$ python -q
>>> import numpy as np
>>> import numpy.linalg as la
>>> np.set_printoptions(precision=3, suppress=True, linewidth=200, legacy="1.25")
>>> K = np.load("data.npy")
>>> print(K)
[[ 0.  0.  0.  0. -1.]
 [ 0.  0.  0.  0.  1.]
 [ 0.  0.  0.  0.  5.]
 [ 0.  0.  0.  0. -1.]
 [-1.  1.  5. -1.  0.]]
>>> rng = np.random.default_rng(48)
>>> lab = rng.permutation(5)
>>> print(lab)
[2 4 3 0 1]
>>> M2 = K[lab][:, lab]
>>> print(round(la.det(M2), 3), round(la.det(K[lab]), 3))
0.0 0.0
>>> print(M2)
[[ 0.  5.  0.  0.  0.]
 [ 5.  0. -1. -1.  1.]
 [ 0. -1.  0.  0.  0.]
 [ 0. -1.  0.  0.  0.]
 [ 0.  1.  0.  0.  0.]]
>>> evals, evecs = la.eigh(K)
>>> x0 = np.array([-2, 3, 0, 3, 0])
>>> print(x0 @ K @ x0)
0.0
>>> print(np.argsort(-la.norm(K, axis=0).round(6), kind="stable")[:3])
[4 2 0]
>>> print(la.cond(K) > 100)
True
>>> print([round(float(x), 3) for x in la.svd(K, compute_uv=False)[:3]])
[5.292, 5.292, 0.0]
>>> rk = la.matrix_rank(K)
>>> print(rk)
2
>>> ns = la.svd(K)[2][rk:].T
>>> print([int(la.matrix_rank(np.delete(K, i, axis=0))) for i in range(5)])
[2, 2, 2, 2, 1]
>>> print(np.round(K @ ns, 3) + 0)
[[0. 0. 0.]
 [0. 0. 0.]
 [0. 0. 0.]
 [0. 0. 0.]
 [0. 0. 0.]]
>>> print(la.matrix_rank(K.T @ K), la.matrix_rank(K @ K.T))
2 2
>>> print([int(la.matrix_rank(K[:i])) for i in range(1, len(K) + 1)])
[1, 1, 1, 1, 2]
>>> mat = np.load("sample13.npy")
>>> print(mat)
[[ 15.186 -29.27    8.599 -10.512  -1.29 ]
 [ 24.195   3.614 -28.115 -14.667  -9.264]
 [ -6.432 -10.41    2.295 -11.782   1.492]
 [  8.969  -8.439 -15.801  27.164  -2.984]
 [ 26.394  -8.9     7.289  -1.057  24.977]
 [ -6.55  -21.074  -2.408  14.784  10.486]
 [ -4.475  -2.508 -16.087   5.222   3.758]
 [ 16.829  -5.976   9.208  -7.712  11.54 ]
 [ -0.984  20.714  -4.772  21.724 -27.323]
 [-24.899  31.087  -0.801  -8.15   -1.729]
 [-13.468  19.461  16.322  27.982   2.933]
 [  5.743   3.752 -20.969 -27.657  26.674]
 [ -0.2   -18.927   0.043 -47.491  -5.51 ]
 [  4.825 -11.469 -23.109 -11.279  -8.813]
 [  5.707   2.869   9.177 -11.848 -30.329]
 [  1.981  -0.527  -5.446 -15.014  -1.1  ]
 [ -6.048  -1.95   29.065 -11.376  11.739]
 [  6.573 -18.547  -1.706 -12.343   6.085]]
>>> def softmax(z):
...     e = np.exp(z - z.max(axis=-1, keepdims=True))
...     return e / e.sum(axis=-1, keepdims=True)
... 
>>> print(np.round(softmax(mat[2]), 3) + 0)
[0.    0.    0.691 0.    0.309]
>>> print(np.round(softmax(mat[2] + -1), 3) + 0)
[0.    0.    0.691 0.    0.309]
>>> att = mat @ mat.T / np.sqrt(5)
>>> print(softmax(att).round(6).argmax(axis=1))
[ 0  1 12  3  4  5  3  4  8  9 10 11 12  1 14 12 16 12]
>>> print(softmax(att)[2] @ mat)
[ -0.2   -18.927   0.043 -47.491  -5.51 ]
>>> G = np.cov(mat, rowvar=False)
>>> print(np.argsort(-mat.std(axis=0).round(6), kind="stable"))
[3 1 2 4 0]
>>> print(la.eigvalsh(G)[::-1])
[449.408 252.729 237.396 165.012  90.714]
>>> print(np.polyfit(mat[:, 3], mat[:, 2], 1))
[ 0.055 -1.783]
>>> print(mat.std(axis=0))
[12.466 15.04  14.279 18.46  14.232]
>>> print(np.median(mat, axis=0))
[  3.403  -4.242  -1.254 -10.896   0.196]
>>> print(G.shape)
(5, 5)
>>> basis = mat[[17, 6]].astype(float)
>>> for _ in range(3):
...     lab = la.norm(mat[:, None] - basis, axis=-1).argmin(axis=1)
...     basis = np.array([mat[lab == j].mean(axis=0) for j in range(2)])
... 
>>> print(lab)
[0 1 0 1 0 1 1 0 1 1 1 0 0 1 0 0 0 0]
>>> print(basis[1] - basis[0])
[ -8.122  12.712 -13.102  23.527  -8.545]
>>> print(np.abs(basis[1] - basis[0]).argmax())
3
>>> E = np.load("case5.npy")
>>> print(E)
[[ 75  -5   3   5]
 [  1  56   5   1]
 [  1   3  23   1]
 [  4   2   1 -60]]
>>> evals, evecs = la.eig(E)
>>> print(np.sort(la.eigvals(E @ E)))
[ 505.879 3222.02  3621.032 5613.069]
>>> print(np.round(E @ evecs[:, 0] - evals[0] * evecs[:, 0], 3) + 0)
[0. 0. 0. 0.]
>>> print(np.sort(la.eigvals(la.inv(E))))
[-0.017  0.013  0.018  0.044]
>>> print(np.sort(la.eigvals(E.T)))
[-60.175  22.492  56.763  74.92 ]
>>> data = np.loadtxt("out7.csv", delimiter=",")
>>> print(data)
[[-6. -3. -6. -3. -6. -3.]
 [ 5.  8.  5.  8.  5.  8.]
 [-3.  3. -3.  3. -3.  3.]
 [-6. -3. -6. -3. -6. -3.]
 [ 5.  8.  5.  8.  5.  8.]
 [-3.  3. -3.  3. -3.  3.]]
>>> print(np.abs(np.diag(la.qr(data)[1])) > 1e-9)
[ True  True False False False False]
